% python3 -q
>>> import numpy as np
>>> import numpy.linalg as la
>>> np.set_printoptions(precision=1, suppress=True, linewidth=160, legacy="1.25")
>>> M = np.load("a.npy")
>>> M
array([[0., 2.],
       [2., 0.]])
>>> ev, vecs = la.eigh(M)
>>> vec = np.array([-1, 0])
>>> vecs * np.maximum(ev, 0) @ vecs.T
array([[1., 1.],
       [1., 1.]])
>>> vec @ M @ vec
0.0
>>> la.eigvalsh(M[1:, 1:])
array([0.])
>>> vec @ M @ vec / (vec @ vec), ev[0], ev[-1]
(0.0, -2.0, 2.0)
>>> B = M / np.sqrt((M ** 2).mean(axis=1, keepdims=True))
>>> la.norm(B, axis=1)
array([1.4, 1.4])
>>> B[1]
array([1.4, 0. ])
>>> la.matrix_rank(M - M.mean(axis=1, keepdims=True))
1
>>> mat = np.loadtxt("layer19.csv", delimiter=",")
>>> mat
array([[ 1.,  1.],
       [-2.,  2.],
       [-2.,  2.]])
>>> O, vecs = la.qr(mat[:, :1])[0], la.qr(mat[:, 1:])[0]
>>> s = la.svd(O.T @ vecs, compute_uv=False)
>>> round(la.norm(O @ O.T - vecs @ vecs.T, 2), 1)
0.6
>>> s
array([0.8])
>>> (s > 0.9).sum()
0
>>> B = np.c_[mat[:, :1] @ np.array([[-3]]), np.array([-2, -1, -2])]
>>> B
array([[-3., -2.],
       [ 6., -1.],
       [ 6., -2.]])
>>> np.round(la.lstsq(mat, B[:, 0])[0], 1) + 0
array([-3.,  0.])
>>> w1 = np.array([[-1, 3, -1], [-8, -5, 4]])
>>> coef = np.array([1, -5, 3])
>>> H = np.maximum(B @ w1 + coef, 0)
>>> H
array([[20.,  0.,  0.],
       [ 3., 18.,  0.],
       [11., 23.,  0.]])
>>> la.matrix_rank(H)
2
>>> (H > 0).astype(int)
array([[1, 0, 0],
       [1, 1, 0],
       [1, 1, 0]])
>>> cent = np.array([[4, 2], [3, 7], [4, 6]])
>>> H @ cent
array([[ 80.,  40.],
       [ 66., 132.],
       [113., 183.]])
>>> w1 @ cent
array([[  1,  13],
       [-31, -27]])
>>> W0 = np.diag(np.array([5, -4, 4]))
>>> W0
array([[ 5,  0,  0],
       [ 0, -4,  0],
       [ 0,  0,  4]])
>>> ev, vecs = la.eig(W0)
>>> np.sort(la.eigvals(W0 @ W0))
array([16., 16., 25.])
>>> ev
array([ 5., -4.,  4.])
>>> np.prod(ev)
-80.0
>>> w1 = np.array([[3, 1], [0, 0], [1, 2]])
>>> coef = np.array([-2, 2])
>>> H = np.maximum(W0 @ w1 + coef, 0)
>>> (H > 0).astype(int)
array([[1, 1],
       [0, 1],
       [1, 1]])
>>> la.matrix_rank(H)
2
>>> H
array([[13,  7],
       [ 0,  2],
       [ 2, 10]])
>>> cent = np.array([[1, 3], [0, -2]])
>>> (H @ cent).round(6).argmax(axis=1)
array([1, 0, 0])
>>> H @ cent
array([[ 13,  25],
       [  0,  -4],
       [  2, -14]])
>>> [round(float(la.det(W0[:i, :i])), 2) + 0 for i in range(1, 4)]
[5.0, -20.0, -80.0]
>>> np.all(la.eigvalsh(W0) > 0)
False
>>> m1 = np.array([[0.3, 0.4, 0.6],
...     [0.0, 0.5, -0.7],
...     [-0.2, -0.8, 0.7],
...     [0.3, -0.7, 1.0],
...     [-0.1, 0.7, -0.9],
...     [0.4, 1.0, -0.9],
...     [0.5, 1.0, -0.9],
...     [-0.3, 0.3, -0.9],
...     [-0.1, 0.7, -0.9],
...     [-0.1, 0.3, -0.7],
...     [0.7, -0.7, 1.0],
...     [0.5, 1.0, -0.6],
...     [-0.1, -0.4, 0.2],
...     [0.0, 0.9, -1.0],
...     [0.2, 0.6, -0.3],
...     [-0.6, -1.0, -0.5],
...     [0.1, 1.0, -1.0],
...     [0.5, 0.9, 0.1],
...     [-0.2, 0.4, -0.9],
...     [0.2, 0.5, 0.2]])
>>> cent = m1[[17, 0]].astype(float)
>>> for _ in range(4):
...     lab = la.norm(m1[:, None] - cent, axis=-1).argmin(axis=1)
...     cent = np.array([m1[lab == j].mean(axis=0) for j in range(2)])
... 
>>> lab
array([1, 0, 1, 1, 0, 0, 0, 0, 0, 0, 1, 0, 1, 0, 0, 1, 0, 0, 0, 1])
>>> np.round(cent[1] - cent[0], 1) + 0
array([ 0. , -1.1,  1.2])
>>> cent
array([[ 0.1,  0.7, -0.7],
       [ 0.1, -0.4,  0.5]])
>>> np.bincount(lab)
array([13,  7])
>>> u, g = cent[1], cent[0]
>>> round(u @ u, 1)
0.4
>>> round(u @ g, 1)
-0.6
>>> pr = (u @ g) / (u @ u) * u
>>> np.round(g - pr, 1) + 0
array([0.2, 0.1, 0. ])
>>> round(float(la.norm(u + g) ** 2 + la.norm(u - g) ** 2), 1)
2.9
>>> w1 = np.array([[0, 2, 0, 3], [2, 3, 2, 1], [1, 0, 0, 1]])
>>> coef = np.array([3, 3, 1, 2])
>>> H = np.maximum(m1 @ w1 + coef, 0)
>>> la.matrix_rank(H)
4
>>> cent = np.array([[1, 2, 2], [1, 2, 2], [1, 0, 3], [0, 0, 2]])
>>> (H @ cent).round(6).argmax(axis=1)
array([2, 2, 2, 2, 2, 2, 2, 2, 2, 2, 2, 2, 2, 2, 2, 1, 2, 2, 2, 2])
>>> E = np.load("sample19.npy")
>>> E.round(1) + 0
array([[ 0. , -4.9, -3. ],
       [-0.2, -5.1, -2.9],
       [-0.1, -5. , -3. ],
       [ 0. , -5.1, -2.9],
       [ 0.1, -5.2, -2.8],
       [-0.2, -5. , -2.9],
       [-0.1, -5. , -2.8],
       [-4. ,  3.1,  3.9],
       [-4. ,  3.1,  4. ],
       [-4.1,  2.9,  4.1],
       [-3.9,  3. ,  3.9],
       [-3.9,  2.9,  4.1],
       [-4. ,  2.9,  4.1],
       [-4.1,  2.9,  3.9]])
>>> u = np.array([1, 2])
>>> np.cross(E[11, :3], E[7, :3])
array([-1.3, -0.9, -0.6])
